In [1]: import numpy as np

In [2]: from numpy import linalg as LA

In [3]: np.set_printoptions(precision=2, suppress=True, linewidth=140, legacy="1.25")

In [4]: def rnd(a):
   ...:     return np.round(a, 2) + 0
   ...: 

In [5]: m1 = np.load("layer8.npy")

In [6]: m1
Out[6]: 
array([[ 0,  1,  1,  0],
       [ 1,  1,  2,  2],
       [ 1,  1,  4,  2],
       [ 2,  3,  4,  3],
       [ 3,  5,  5,  3],
       [ 5,  7,  7,  3],
       [ 7,  9,  7,  4],
       [ 7,  9,  7,  5],
       [ 8,  9,  7,  5],
       [10,  9,  7,  6],
       [10,  9,  7,  6],
       [11, 10,  7,  8],
       [13, 11,  9,  8],
       [14, 13, 11, 10],
       [14, 13, 11, 10],
       [16, 15, 13, 12],
       [17, 15, 15, 14],
       [17, 16, 15, 15],
       [19, 17, 15, 17],
       [19, 17, 15, 17],
       [19, 19, 17, 18],
       [20, 20, 19, 20],
       [22, 21, 20, 21],
       [24, 22, 21, 21],
       [25, 23, 22, 21],
       [25, 23, 22, 21],
       [26, 24, 22, 21],
       [28, 26, 24, 22],
       [29, 27, 25, 23],
       [29, 29, 25, 25],
       [31, 29, 27, 27],
       [32, 30, 29, 28],
       [32, 30, 30, 29],
       [32, 32, 31, 31],
       [33, 34, 33, 33],
       [35, 36, 33, 35],
       [36, 38, 35, 35],
       [36, 40, 37, 35],
       [36, 40, 38, 37]])

In [7]: x = np.array([8, 8, -2, -3])

In [8]: (m1 * x).sum(axis=1)
Out[8]: 
array([  6,   6,   2,  23,  45,  73, 102,  99, 107, 120, 120, 130, 150, 164, 164, 186, 184, 189, 207, 207, 216, 222, 241, 263, 277, 277,
       293, 318, 329, 339, 345, 354, 349, 357, 371, 397, 417, 429, 421])

In [9]: m1 @ x
Out[9]: 
array([  6,   6,   2,  23,  45,  73, 102,  99, 107, 120, 120, 130, 150, 164, 164, 186, 184, 189, 207, 207, 216, 222, 241, 263, 277, 277,
       293, 318, 329, 339, 345, 354, 349, 357, 371, 397, 417, 429, 421])

In [10]: m1 @ np.eye(4)[2]
Out[10]: 
array([ 1.,  2.,  4.,  4.,  5.,  7.,  7.,  7.,  7.,  7.,  7.,  7.,  9., 11., 11., 13., 15., 15., 15., 15., 17., 19., 20., 21., 22., 22.,
       22., 24., 25., 25., 27., 29., 30., 31., 33., 33., 35., 37., 38.])

In [11]: np.sign((m1 @ x).round(6))
Out[11]: array([1, 1, 1, 1, 1, 1, 1, 1, 1, 1, 1, 1, 1, 1, 1, 1, 1, 1, 1, 1, 1, 1, 1, 1, 1, 1, 1, 1, 1, 1, 1, 1, 1, 1, 1, 1, 1, 1, 1])

In [12]: LA.norm(m1 @ x) <= LA.norm(m1, 2) * LA.norm(x) + 1e-9
Out[12]: True

In [13]: m1 @ (2 * x)
Out[13]: 
array([ 12,  12,   4,  46,  90, 146, 204, 198, 214, 240, 240, 260, 300, 328, 328, 372, 368, 378, 414, 414, 432, 444, 482, 526, 554, 554,
       586, 636, 658, 678, 690, 708, 698, 714, 742, 794, 834, 858, 842])
